>>> import numpy as np
>>> import numpy.linalg as la
>>> np.set_printoptions(precision=3, suppress=True, linewidth=100)
>>> rnd = lambda a: np.round(a, 3) + 0
>>> K = np.array([[1, -2, 4], [1, -1, 1], [1, 0, 0]])
>>> f = np.array([-2, 0, -2])
>>> other = K + np.outer(f, np.eye(3)[1])
>>> la.matrix_rank(other - K)
np.int64(1)
>>> la.matrix_rank(la.inv(other) - la.inv(K), tol=1e-8)
np.int64(1)
>>> rnd(np.abs(la.eigvals(K)).max())
np.float64(2.0)
>>> (K - K.T) / 2
array([[ 0. , -1.5,  1.5],
       [ 1.5,  0. ,  0.5],
       [-1.5, -0.5,  0. ]])
>>> rng = np.random.default_rng(91)
>>> idx = rng.permutation(3)
>>> other = K[:, idx] * rng.choice([-1, 1], 3)
>>> other
array([[-2, -1,  4],
       [-1, -1,  1],
       [ 0, -1,  0]])
>>> Uu, _, VT = la.svd(K.T @ other)
>>> rnd(Uu @ VT)
array([[ 0., -1.,  0.],
       [ 1.,  0.,  0.],
       [ 0.,  0.,  1.]])
>>> rnd(la.lstsq(K, other)[0])
array([[ 0., -1.,  0.],
       [ 1.,  0.,  0.],
       [ 0.,  0.,  1.]])
>>> hat = np.triu(np.array([[-2, 8, 5], [1, 9, 9], [-5, 8, 3]]), 1) + np.eye(3)
>>> other = hat @ K @ la.inv(hat)
>>> la.matrix_rank(other)
np.int64(3)
>>> rnd(np.poly(other))
array([ 1.,  0., -3., -2.])
>>> other
array([[  14., -122., 1040.],
       [  10.,  -81.,  680.],
       [   1.,   -8.,   67.]])
>>> np.trace(other), np.trace(K)
(np.float64(0.0), np.int64(0))
>>> J = np.load("run6.npy")
>>> J
array([[-21.,  18.,  -6.,   6.],
       [-30.,  27.,  -6.,   6.],
       [-24.,  12.,   9.,   0.],
       [-18.,   6.,   6.,   3.]])
>>> idx = rng.permutation(4)
>>> other = J[:, idx] * rng.choice([-1, 1], 4)
>>> other
array([[ 18.,  -6., -21.,  -6.],
       [ 27.,  -6., -30.,  -6.],
       [ 12.,  -0., -24.,   9.],
       [  6.,  -3., -18.,   6.]])
>>> Uu, _, VT = la.svd(J.T @ other)
>>> rnd(Uu @ VT)
array([[ 0.,  0.,  1.,  0.],
       [ 1.,  0.,  0.,  0.],
       [ 0.,  0.,  0.,  1.],
       [ 0., -1.,  0.,  0.]])
>>> A = np.vander(np.arange(3) - 1, 4, increasing=True)
>>> A
array([[ 1, -1,  1, -1],
       [ 1,  0,  0,  0],
       [ 1,  1,  1,  1]])
>>> other = A[0, 0] * A[1:] - np.outer(A[1:, 0], A[0])
>>> other
array([[ 0,  1, -1,  1],
       [ 0,  2,  0,  2]])
>>> A[:, 0] / A[0, 0]
array([1., 1., 1.])
>>> np.flatnonzero(~other.round(6).any(axis=1))
array([], dtype=int64)
>>> other = A + rng.integers(-2, 3, (3, 2)) @ rng.integers(-2, 3, (2, 4))
>>> other
array([[ 5,  2,  7, -5],
       [ 1, -2, -4,  0],
       [-3,  0, -1,  5]])
>>> other - A
array([[ 4,  3,  6, -4],
       [ 0, -2, -4,  0],
       [-4, -1, -2,  4]])
>>> rnd(la.svd(other - A, compute_uv=False))
array([10.848,  4.039,  0.   ])
>>> other = np.array([[-2, 2], [-2, 2]])
>>> cent = np.kron(other, A)
>>> cent.shape
(6, 8)
>>> la.matrix_rank(cent)
np.int64(3)
>>> rnd(la.norm(cent, 2)), rnd(la.norm(other, 2) * la.norm(A, 2))
(np.float64(8.543), np.float64(8.543))
>>> cent
array([[-2,  2, -2,  2,  2, -2,  2, -2],
       [-2,  0,  0,  0,  2,  0,  0,  0],
       [-2, -2, -2, -2,  2,  2,  2,  2],
       [-2,  2, -2,  2,  2, -2,  2, -2],
       [-2,  0,  0,  0,  2,  0,  0,  0],
       [-2, -2, -2, -2,  2,  2,  2,  2]])
